$ python -q
>>> import numpy as np
>>> from numpy import linalg as LA
>>> np.set_printoptions(precision=2, suppress=True, linewidth=200)
>>> other = np.array([[0, 0, 2], [1, 1, 0], [0, -3, 1], [-1, 2, 1], [1, 2, 3], [-3, 2, -1]])
>>> E = other.T @ other
>>> E
array([[12, -5,  5],
       [-5, 22,  3],
       [ 5,  3, 16]])
>>> x0 = np.array([-1, -6, -6])
>>> target = E @ x0
>>> coef, lr = np.zeros(3), 1 / LA.norm(E, 2) ** 2
>>> for i in range(12):
...     coef -= lr * E.T @ (E @ coef - target)
...     if i % 2 == 0: print(i, round(LA.norm(E @ coef - target), 2))
... 
0 41.25
2 5.45
4 1.21
6 0.87
8 0.74
10 0.64
>>> coef
array([-1.07, -6.03, -5.95])
>>> gram = E.T @ E
>>> np.diag(gram)
array([194, 518, 290])
>>> LA.eigvalsh(gram)[::-1]
array([585.48, 375.1 ,  41.42])
>>> LA.matrix_rank(gram)
np.int64(3)
>>> np.allclose(gram, gram.T)
True
>>> (E @ E.T).shape
(3, 3)
>>> F = np.tanh(np.array([[-0.6, 1.7],
...     [1.0, -0.7],
...     [-0.9, 0.3],
...     [-1.7, 1.4],
...     [-0.5, -0.8],
...     [1.3, -0.7],
...     [-0.1, -0.7],
...     [1.4, -1.3],
...     [-0.9, -0.4],
...     [-0.6, -1.3],
...     [-0.3, -1.2],
...     [-0.6, 1.9],
...     [1.7, -0.7],
...     [1.4, -0.1],
...     [0.5, -0.2],
...     [0.0, 0.4],
...     [0.5, 1.0],
...     [-1.0, 0.0],
...     [0.8, -0.8]]) @ np.array([[0.3, 0.2, -0.4, -0.2, -1.5], [1.2, -0.3, -0.1, -0.9, 2.2]]))
>>> F
array([[ 0.95, -0.56,  0.07, -0.89,  1.  ],
       [-0.49,  0.39, -0.32,  0.41, -1.  ],
       [ 0.09, -0.26,  0.32, -0.09,  0.96],
       [ 0.82, -0.64,  0.49, -0.73,  1.  ],
       [-0.8 ,  0.14,  0.27,  0.68, -0.77],
       [-0.42,  0.44, -0.42,  0.35, -1.  ],
       [-0.7 ,  0.19,  0.11,  0.57, -0.88],
       [-0.81,  0.58, -0.41,  0.71, -1.  ],
       [-0.64, -0.06,  0.38,  0.49,  0.44],
       [-0.94,  0.26,  0.35,  0.86, -0.96],
       [-0.91,  0.29,  0.24,  0.81, -0.98],
       [ 0.97, -0.6 ,  0.05, -0.92,  1.  ],
       [-0.32,  0.5 , -0.54,  0.28, -1.  ],
       [ 0.29,  0.3 , -0.5 , -0.19, -0.98],
       [-0.09,  0.16, -0.18,  0.08, -0.83],
       [ 0.45, -0.12, -0.04, -0.35,  0.71],
       [ 0.87, -0.2 , -0.29, -0.76,  0.9 ],
       [-0.29, -0.2 ,  0.38,  0.2 ,  0.91],
       [-0.62,  0.38, -0.24,  0.51, -0.99]])
>>> Q, R = LA.qr(F)
>>> R
array([[-2.92,  1.28,  0.02,  2.55, -3.04],
       [ 0.  , -1.01,  1.39, -0.09,  2.14],
       [ 0.  ,  0.  ,  0.39,  0.14, -0.18],
       [ 0.  ,  0.  ,  0.  ,  0.04,  0.63],
       [ 0.  ,  0.  ,  0.  ,  0.  ,  1.37]])
>>> Q @ R
array([[ 0.95, -0.56,  0.07, -0.89,  1.  ],
       [-0.49,  0.39, -0.32,  0.41, -1.  ],
       [ 0.09, -0.26,  0.32, -0.09,  0.96],
       [ 0.82, -0.64,  0.49, -0.73,  1.  ],
       [-0.8 ,  0.14,  0.27,  0.68, -0.77],
       [-0.42,  0.44, -0.42,  0.35, -1.  ],
       [-0.7 ,  0.19,  0.11,  0.57, -0.88],
       [-0.81,  0.58, -0.41,  0.71, -1.  ],
       [-0.64, -0.06,  0.38,  0.49,  0.44],
       [-0.94,  0.26,  0.35,  0.86, -0.96],
       [-0.91,  0.29,  0.24,  0.81, -0.98],
       [ 0.97, -0.6 ,  0.05, -0.92,  1.  ],
       [-0.32,  0.5 , -0.54,  0.28, -1.  ],
       [ 0.29,  0.3 , -0.5 , -0.19, -0.98],
       [-0.09,  0.16, -0.18,  0.08, -0.83],
       [ 0.45, -0.12, -0.04, -0.35,  0.71],
       [ 0.87, -0.2 , -0.29, -0.76,  0.9 ],
       [-0.29, -0.2 ,  0.38,  0.2 ,  0.91],
       [-0.62,  0.38, -0.24,  0.51, -0.99]])
>>> round(abs(R[0, 0]), 2), round(LA.norm(F[:, 0]), 2)
(np.float64(2.92), np.float64(2.92))
>>> np.allclose(R.T @ R, F.T @ F)
True
>>> x0 = np.array([0, 2, 1, 2, 2])
>>> target = F @ x0
>>> coef, lr = np.zeros(5), 1 / LA.norm(F, 2) ** 2
>>> for i in range(30):
...     coef -= lr * F.T @ (F @ coef - target)
...     if i % 10 == 0: print(i, round(LA.norm(F @ coef - target), 2))
... 
0 4.13
10 1.35
20 0.98
>>> coef
array([-1.16,  0.16,  0.54,  1.03,  1.53])
>>> other = np.c_[F[:, :4] @ np.array([[0, 0, 1, 2], [2, 2, 1, 0], [1, 2, 0, 2], [1, 0, 0, 1]]), np.array([0, 2, -1, 0, -1, -2, -1, -1, 1, 1, -2, -2, 0, 1, 2, -1, 2, -2, 1])]
>>> other
array([[-1.93, -0.98,  0.39,  1.16,  0.  ],
       [ 0.86,  0.14, -0.1 , -1.22,  2.  ],
       [-0.3 ,  0.11, -0.17,  0.73, -1.  ],
       [-1.52, -0.3 ,  0.18,  1.91,  0.  ],
       [ 1.23,  0.82, -0.66, -0.39, -1.  ],
       [ 0.81,  0.03,  0.02, -1.33, -2.  ],
       [ 1.06,  0.59, -0.51, -0.61, -1.  ],
       [ 1.48,  0.36, -0.23, -1.73, -1.  ],
       [ 0.75,  0.64, -0.7 , -0.02,  1.  ],
       [ 1.74,  1.24, -0.68, -0.31,  1.  ],
       [ 1.63,  1.05, -0.62, -0.54, -2.  ],
       [-2.07, -1.1 ,  0.37,  1.12, -2.  ],
       [ 0.74, -0.09,  0.18, -1.44,  0.  ],
       [-0.09, -0.4 ,  0.59, -0.61,  1.  ],
       [ 0.22, -0.04,  0.07, -0.46,  2.  ],
       [-0.62, -0.32,  0.33,  0.47, -1.  ],
       [-1.45, -0.98,  0.68,  0.4 ,  2.  ],
       [ 0.18,  0.37, -0.49,  0.37, -2.  ],
       [ 1.03,  0.29, -0.24, -1.2 ,  1.  ]])
>>> LA.matrix_rank(np.c_[F, other])
np.int64(6)
>>> np.round(LA.lstsq(F, other[:, 0])[0], 2) + 0
array([0., 2., 1., 1., 0.])
>>> def softmax(z):
...     e = np.exp(z - z.max(axis=-1, keepdims=True))
...     return e / e.sum(axis=-1, keepdims=True)
... 
>>> np.round(softmax(10 * other[4]), 2) + 0
array([0.98, 0.02, 0.  , 0.  , 0.  ])
>>> softmax(other).sum(axis=1)
array([1., 1., 1., 1., 1., 1., 1., 1., 1., 1., 1., 1., 1., 1., 1., 1., 1., 1., 1.])
>>> softmax(other[4] + 3)
array([0.47, 0.31, 0.07, 0.09, 0.05])
>>> softmax(other[4])
array([0.47, 0.31, 0.07, 0.09, 0.05])
>>> scores = other @ other.T / np.sqrt(5)
>>> softmax(scores)[4] @ other
array([ 1.06,  0.56, -0.39, -0.64, -0.99])
>>> other = np.array([[0, 1], [1, 0], [-1, 0], [0, 1], [0, -1]])
>>> C = np.array([[-1, 3, 0, -1], [-3, -1, -1, 0]])
>>> J = other @ C
>>> J
array([[-3, -1, -1,  0],
       [-1,  3,  0, -1],
       [ 1, -3,  0,  1],
       [-3, -1, -1,  0],
       [ 3,  1,  1,  0]])
>>> np.round(LA.norm(J, 2) / LA.norm(J), 2)
np.float64(0.77)
>>> np.argsort(-LA.norm(J, axis=0).round(6), kind="stable")[:3]
array([0, 1, 2])
>>> t = np.radians(36)
>>> R = np.eye(4)
>>> R[3, 3] = R[0, 0] = np.cos(t)
>>> R[3, 0], R[0, 3] = -np.sin(t), np.sin(t)
>>> R
array([[ 0.81,  0.  ,  0.  ,  0.59],
       [ 0.  ,  1.  ,  0.  ,  0.  ],
       [ 0.  ,  0.  ,  1.  ,  0.  ],
       [-0.59,  0.  ,  0.  ,  0.81]])
>>> other = J @ R.T
>>> other
array([[-2.43, -1.  , -1.  ,  1.76],
       [-1.4 ,  3.  ,  0.  , -0.22],
       [ 1.4 , -3.  ,  0.  ,  0.22],
       [-2.43, -1.  , -1.  ,  1.76],
       [ 2.43,  1.  ,  1.  , -1.76]])
>>> np.round(LA.det(R), 2), round(np.trace(R), 2)
(np.float64(1.0), np.float64(3.62))
>>> mat = np.load("sample7.npy")
>>> mat
array([[ 2,  0,  0,  0,  0],
       [ 2,  2,  0,  0,  0],
       [ 1, -2,  2,  0,  0],
       [-2,  0,  2,  2,  0],
       [-2,  1,  0,  2, -1]])
>>> # triangular, det is the product of the diagonal
>>> other = mat / np.sqrt((mat ** 2).mean(axis=1, keepdims=True))
>>> LA.matrix_rank(mat - mat.mean(axis=1, keepdims=True))
np.int64(4)
>>> LA.norm(other, axis=1)
array([2.24, 2.24, 2.24, 2.24, 2.24])
>>> other[0]
array([2.24, 0.  , 0.  , 0.  , 0.  ])
>>> LA.matrix_rank(other) == LA.matrix_rank(mat)
np.True_
>>> x0 = np.array([3, 1, 0, 2, 1])
>>> mat @ (2 * x0)
array([12, 16,  2, -4, -4])
>>> np.sign((mat @ x0).round(6))
array([ 1,  1,  1, -1, -1])
>>> mat @ x0
array([ 6,  8,  1, -2, -2])
>>> u, r1 = mat[4], mat[0]
>>> u @ u
np.int64(10)
>>> pr = (u @ r1) / (u @ u) * u
>>> (r1 - pr) @ u
np.float64(0.0)
>>> np.outer(u, r1)
array([[-4,  0,  0,  0,  0],
       [ 2,  0,  0,  0,  0],
       [ 0,  0,  0,  0,  0],
       [ 4,  0,  0,  0,  0],
       [-2,  0,  0,  0,  0]])
>>> round(LA.norm(u + r1) ** 2 + LA.norm(u - r1) ** 2, 2)
np.float64(28.0)
>>> LA.matrix_rank(np.outer(u, r1))
np.int64(1)
>>> other = np.array([[2]])
>>> C = np.array([[0, 1], [0, 0]])
>>> data = np.block([[other, np.array([[3, 2]])], [np.zeros((2, 1)), C]])
>>> data
array([[2., 3., 2.],
       [0., 0., 1.],
       [0., 0., 0.]])
>>> # triangular
>>> left, sigma, Vh = LA.svd(data)
>>> sigma
array([4.15, 0.87, 0.  ])
>>> other = left[:, :2] @ np.diag(sigma[:2]) @ Vh[:2]
>>> np.round(LA.norm(data - other, 2), 2), sigma[2]
(np.float64(0.0), np.float64(0.0))
>>> LA.matrix_rank(other)
np.int64(2)
>>> T = np.stack([data, 3 * data, data[::-1]])
>>> np.einsum("bij,cij->bc", T, T)
array([[ 18.,  54.,   1.],
       [ 54., 162.,   3.],
       [  1.,   3.,  18.]])
>>> T.shape
(3, 3, 3)
>>> LA.matrix_rank(T.reshape(3, -1))
np.int64(2)
>>> LA.det(T)
array([0., 0., 0.])
>>> T.sum(axis=0)
array([[ 8., 12.,  8.],
       [ 0.,  0.,  5.],
       [ 2.,  3.,  2.]])
>>> W = np.array([[4, 4, 1], [0, 5, 4], [4, 3, 1]])
>>> coef = np.array([-5, -5, -1])
>>> act = np.maximum(data @ W + coef, 0)
>>> LA.matrix_rank(act)
np.int64(1)
>>> act
array([[11., 24., 15.],
       [ 0.,  0.,  0.],
       [ 0.,  0.,  0.]])
>>> (act > 0).astype(int)
array([[1, 1, 1],
       [0, 0, 0],
       [0, 0, 0]])
>>> C = np.array([[0, 1], [0, 0], [2, -2]])
>>> act @ C
array([[ 30., -19.],
       [  0.,   0.],
       [  0.,   0.]])
>>> X = np.minimum.outer(np.arange(1, 6), np.arange(1, 6)) * -3
>>> X
array([[ -3,  -3,  -3,  -3,  -3],
       [ -3,  -6,  -6,  -6,  -6],
       [ -3,  -6,  -9,  -9,  -9],
       [ -3,  -6,  -9, -12, -12],
       [ -3,  -6,  -9, -12, -15]])
>>> X.inv()
Traceback (most recent call last):
  File "<python-input-99>", line 1, in <module>
    X.inv()
    ^^^^^
AttributeError: 'numpy.ndarray' object has no attribute 'inv'
>>> assert X == X.T
Traceback (most recent call last):
  File "<python-input-100>", line 1, in <module>
    assert X == X.T
           ^^^^^^^^
ValueError: The truth value of an array with more than one element is ambiguous. Use a.any() or a.all()
>>> np.allclose(X, X.T)
True
>>> np.round(LA.det(X), 2)
np.float64(-243.0)
>>> round(float(np.abs(LA.eigvals(X)).max()), 2)
37.03
>>> np.allclose(X @ X.T, X.T @ X)
True
>>> X @ X
array([[ 45,  81, 108, 126, 135],
       [ 81, 153, 207, 243, 261],
       [108, 207, 288, 342, 369],
       [126, 243, 342, 414, 450],
       [135, 261, 369, 450, 495]])
